$ ipython --no-banner

In [1]: import numpy as np

In [2]: import numpy.linalg as la

In [3]: np.set_printoptions(precision=2, suppress=True, linewidth=140)

In [4]: m1 = np.loadtxt("w.csv", delimiter=",")

In [5]: m1
Out[5]: 
array([[ 1.,  0., -1.,  0.,  0.,  0.,  0.,  3., -3.,  2., -1.,  2.],
       [ 0.,  0.,  0.,  0.,  0.,  0.,  0.,  0.,  0.,  0.,  0.,  0.],
       [-1.,  0.,  1.,  0.,  0.,  0.,  0., -3.,  3., -2.,  1., -2.],
       [ 0.,  0.,  0.,  0.,  0.,  0.,  0.,  0.,  0.,  0.,  0.,  0.],
       [ 0.,  0.,  0.,  0.,  0.,  0.,  0.,  0.,  0.,  0.,  0.,  0.],
       [ 0.,  0.,  0.,  0.,  0.,  0.,  0.,  0.,  0.,  0.,  0.,  0.],
       [ 0.,  0.,  0.,  0.,  0.,  0.,  0.,  0.,  0.,  0.,  0.,  0.],
       [ 3.,  0., -3.,  0.,  0.,  0.,  0.,  9., -9.,  6., -3.,  6.],
       [-3.,  0.,  3.,  0.,  0.,  0.,  0., -9.,  9., -6.,  3., -6.],
       [ 2.,  0., -2.,  0.,  0.,  0.,  0.,  6., -6.,  4., -2.,  4.],
       [-1.,  0.,  1.,  0.,  0.,  0.,  0., -3.,  3., -2.,  1., -2.],
       [ 2.,  0., -2.,  0.,  0.,  0.,  0.,  6., -6.,  4., -2.,  4.]])

In [6]: w, evecs = la.eigh(m1)

In [7]: vec = np.array([2, 0, 2, 1, 2, 0, 0, 0, 0, 1, 1, 2])

In [8]: np.round(evecs * np.maximum(w, 0) @ evecs.T, 2) + 0
Out[8]: 
array([[ 1.,  0., -1.,  0.,  0.,  0.,  0.,  3., -3.,  2., -1.,  2.],
       [ 0.,  0.,  0.,  0.,  0.,  0.,  0.,  0.,  0.,  0.,  0.,  0.],
       [-1.,  0.,  1.,  0.,  0.,  0.,  0., -3.,  3., -2.,  1., -2.],
       [ 0.,  0.,  0.,  0.,  0.,  0.,  0.,  0.,  0.,  0.,  0.,  0.],
       [ 0.,  0.,  0.,  0.,  0.,  0.,  0.,  0.,  0.,  0.,  0.,  0.],
       [ 0.,  0.,  0.,  0.,  0.,  0.,  0.,  0.,  0.,  0.,  0.,  0.],
       [ 0.,  0.,  0.,  0.,  0.,  0.,  0.,  0.,  0.,  0.,  0.,  0.],
       [ 3.,  0., -3.,  0.,  0.,  0.,  0.,  9., -9.,  6., -3.,  6.],
       [-3.,  0.,  3.,  0.,  0.,  0.,  0., -9.,  9., -6.,  3., -6.],
       [ 2.,  0., -2.,  0.,  0.,  0.,  0.,  6., -6.,  4., -2.,  4.],
       [-1.,  0.,  1.,  0.,  0.,  0.,  0., -3.,  3., -2.,  1., -2.],
       [ 2.,  0., -2.,  0.,  0.,  0.,  0.,  6., -6.,  4., -2.,  4.]])

In [9]: np.round(evecs * np.abs(w) @ evecs.T, 2) + 0
Out[9]: 
array([[ 1.,  0., -1.,  0.,  0.,  0.,  0.,  3., -3.,  2., -1.,  2.],
       [ 0.,  0.,  0.,  0.,  0.,  0.,  0.,  0.,  0.,  0.,  0.,  0.],
       [-1.,  0.,  1.,  0.,  0.,  0.,  0., -3.,  3., -2.,  1., -2.],
       [ 0.,  0.,  0.,  0.,  0.,  0.,  0.,  0.,  0.,  0.,  0.,  0.],
       [ 0.,  0.,  0.,  0.,  0.,  0.,  0.,  0.,  0.,  0.,  0.,  0.],
       [ 0.,  0.,  0.,  0.,  0.,  0.,  0.,  0.,  0.,  0.,  0.,  0.],
       [ 0.,  0.,  0.,  0.,  0.,  0.,  0.,  0.,  0.,  0.,  0.,  0.],
       [ 3.,  0., -3.,  0.,  0.,  0.,  0.,  9., -9.,  6., -3.,  6.],
       [-3.,  0.,  3.,  0.,  0.,  0.,  0., -9.,  9., -6.,  3., -6.],
       [ 2.,  0., -2.,  0.,  0.,  0.,  0.,  6., -6.,  4., -2.,  4.],
       [-1.,  0.,  1.,  0.,  0.,  0.,  0., -3.,  3., -2.,  1., -2.],
       [ 2.,  0., -2.,  0.,  0.,  0.,  0.,  6., -6.,  4., -2.,  4.]])

In [10]: vec @ m1 @ vec
Out[10]: np.float64(25.0)
